$ ipython --no-banner

In [1]: import numpy as np

In [2]: import numpy.linalg as la

In [3]: np.set_printoptions(precision=3, suppress=True, linewidth=160)

In [4]: J = np.loadtxt("arr.csv", delimiter=",")

In [5]: J
Out[5]: 
array([[-33.974, -86.957,  21.356],
       [-31.113, -81.627,  20.054],
       [-29.848, -79.249,  19.467],
       [-27.408, -74.625,  18.314],
       [-24.545, -69.123,  16.923],
       [-22.296, -64.738,  15.797],
       [-20.397, -60.983,  14.821],
       [ -6.209, -30.343,   6.367],
       [ -3.639, -23.725,   4.414],
       [ -2.51 , -20.534,   3.46 ],
       [  0.866,  -4.458,  -0.894],
       [  0.792,  -3.413,  -0.99 ],
       [  0.698,  -2.713,  -0.995],
       [ -0.106,   2.217,   2.825],
       [  0.796,   4.16 ,   5.644],
       [  3.185,   7.414,   9.623],
       [  7.01 ,  11.886,  14.026],
       [ 19.183,  25.251,  23.947],
       [ 36.371,  43.875,  34.435],
       [ 50.826,  59.599,  41.872]])

In [6]: other = np.array([[1, 1], [0, 6], [6, 2]])

In [7]: np.einsum("ij->j", J)
Out[7]: array([ -82.318, -448.086,  270.466])

In [8]: hat = J @ la.solve(J.T @ J, J.T)

In [9]: np.allclose(hat @ hat, hat)
Out[9]: True

In [10]: hat @ J[:, 2]
Out[10]: 
array([21.356, 20.054, 19.467, 18.314, 16.923, 15.797, 14.821,  6.367,  4.414,  3.46 , -0.894, -0.99 , -0.995,  2.825,  5.644,  9.623, 14.026, 23.947, 34.435,
       41.872])

In [11]: other = J / np.sqrt((J ** 2).mean(axis=1, keepdims=True))

In [12]: la.matrix_rank(J - J.mean(axis=1, keepdims=True))
Out[12]: np.int64(2)

In [13]: other[7]
Out[13]: array([-0.34 , -1.662,  0.349])

In [14]: la.norm(other, axis=1)
Out[14]: array([1.732, 1.732, 1.732, 1.732, 1.732, 1.732, 1.732, 1.732, 1.732, 1.732, 1.732, 1.732, 1.732, 1.732, 1.732, 1.732, 1.732, 1.732, 1.732, 1.732])

In [15]: other = np.c_[J[:, :2] @ np.array([[4, 0], [3, 1]]), np.array([1, 1, 1, 2, 1, 2, 1, 2, 1, 1, 1, 1, 0, 2, 2, 2, 0, 1, 0, 2])]

In [16]: other
Out[16]: 
array([[-396.767,  -86.957,    1.   ],
       [-369.333,  -81.627,    1.   ],
       [-357.139,  -79.249,    1.   ],
       [-333.507,  -74.625,    2.   ],
       [-305.549,  -69.123,    1.   ],
       [-283.398,  -64.738,    2.   ],
       [-264.537,  -60.983,    1.   ],
       [-115.865,  -30.343,    2.   ],
       [ -85.731,  -23.725,    1.   ],
       [ -71.642,  -20.534,    1.   ],
       [  -9.91 ,   -4.458,    1.   ],
       [  -7.071,   -3.413,    1.   ],
       [  -5.347,   -2.713,    0.   ],
       [   6.227,    2.217,    2.   ],
       [  15.664,    4.16 ,    2.   ],
       [  34.982,    7.414,    2.   ],
       [  63.698,   11.886,    0.   ],
       [ 152.485,   25.251,    1.   ],
       [ 277.109,   43.875,    0.   ],
       [ 382.101,   59.599,    2.   ]])

In [17]: la.norm(la.qr(J)[0].T @ other, axis=0) ** 2 / ((other ** 2).sum(axis=0) + 1e-12)
Out[17]: array([1.   , 1.   , 0.524])

In [18]: np.round(la.lstsq(J, other[:, 0])[0], 3) + 0
Out[18]: array([4., 3., 0.])

In [19]: la.matrix_rank(np.c_[J, other])
Out[19]: np.int64(4)

In [20]: np.round(la.norm(other - J @ la.lstsq(J, other)[0], axis=0), 3) + 0
Out[20]: array([0.   , 0.   , 4.254])

In [21]: arr = np.array([[-4, -2, -4], [-6, -3, -6], [-2, -1, -2], [-6, -3, -6]])

In [22]: G = arr.T @ arr

In [23]: np.round(la.eigvalsh(G)[::-1], 3) + 0
Out[23]: array([207.,   0.,   0.])

In [24]: (arr @ arr.T).shape
Out[24]: (4, 4)

In [25]: np.round(la.svd(arr, compute_uv=False) ** 2, 3) + 0
Out[25]: array([207.,   0.,   0.])

In [26]: np.allclose(G, G.T)
Out[26]: True

In [27]: rk = la.matrix_rank(arr)

In [28]: rk
Out[28]: np.int64(1)

In [29]: N = la.svd(arr)[2][rk:].T

In [30]: np.allclose(arr @ N, 0)
Out[30]: True

In [31]: [int(la.matrix_rank(arr[:i])) for i in range(1, len(arr) + 1)]
Out[31]: [1, 1, 1, 1]

In [32]: [int(la.matrix_rank(arr[:, :j + 1])) for j in range(3)]
Out[32]: [1, 1, 1]

In [33]: np.round(arr @ N, 3) + 0
Out[33]: 
array([[0., 0.],
       [0., 0.],
       [0., 0.],
       [0., 0.]])

In [34]: F = np.load("test3.npy")

In [35]: F
Out[35]: 
array([[ 1,  3,  1,  2],
       [ 2,  5,  1,  0],
       [ 2,  0,  8,  2],
       [ 2,  1,  3, -8]])

In [36]: u = np.array([2, 0, 0, 2])

In [37]: other = F + np.outer(u, np.eye(4)[1])

In [38]: la.matrix_rank(other - F)
Out[38]: np.int64(1)

In [39]: other
Out[39]: 
array([[ 1.,  5.,  1.,  2.],
       [ 2.,  5.,  1.,  0.],
       [ 2.,  0.,  8.,  2.],
       [ 2.,  3.,  3., -8.]])

In [40]: round(float(la.det(other) / la.det(F)), 3), round(1 + la.solve(F, u)[1], 3)
Out[40]: (9.111, np.float64(9.111))

In [41]: w, V = la.eig(other)

In [42]: np.sort(la.eigvals(la.inv(other)))
Out[42]: array([-1.447, -0.116,  0.106,  0.171])

In [43]: round(la.norm(arr, 2) / la.norm(arr), 3)
Out[43]: np.float64(1.0)

In [44]: x0 = np.array([0, -2, -2, 0])

In [45]: target = F @ x0

In [46]: target
Out[46]: array([ -8, -12, -16,  -8])

In [47]: np.round(la.solve(F, target + F[:, 2]), 3) + 0
Out[47]: array([ 0., -2., -1.,  0.])

In [48]: la.solve(F, target[:-1])
ValueError: solve1: Input operand 1 has a mismatch in its core dimension 0, with gufunc signature (m,m),(m)->(m) (size 3 is different from 4)


In [49]: np.round(la.solve(F.T, F[2]), 3) + 0
Out[49]: array([0., 0., 1., 0.])

In [50]: np.round(la.solve(F, target), 3) + 0
Out[50]: array([ 0., -2., -2.,  0.])
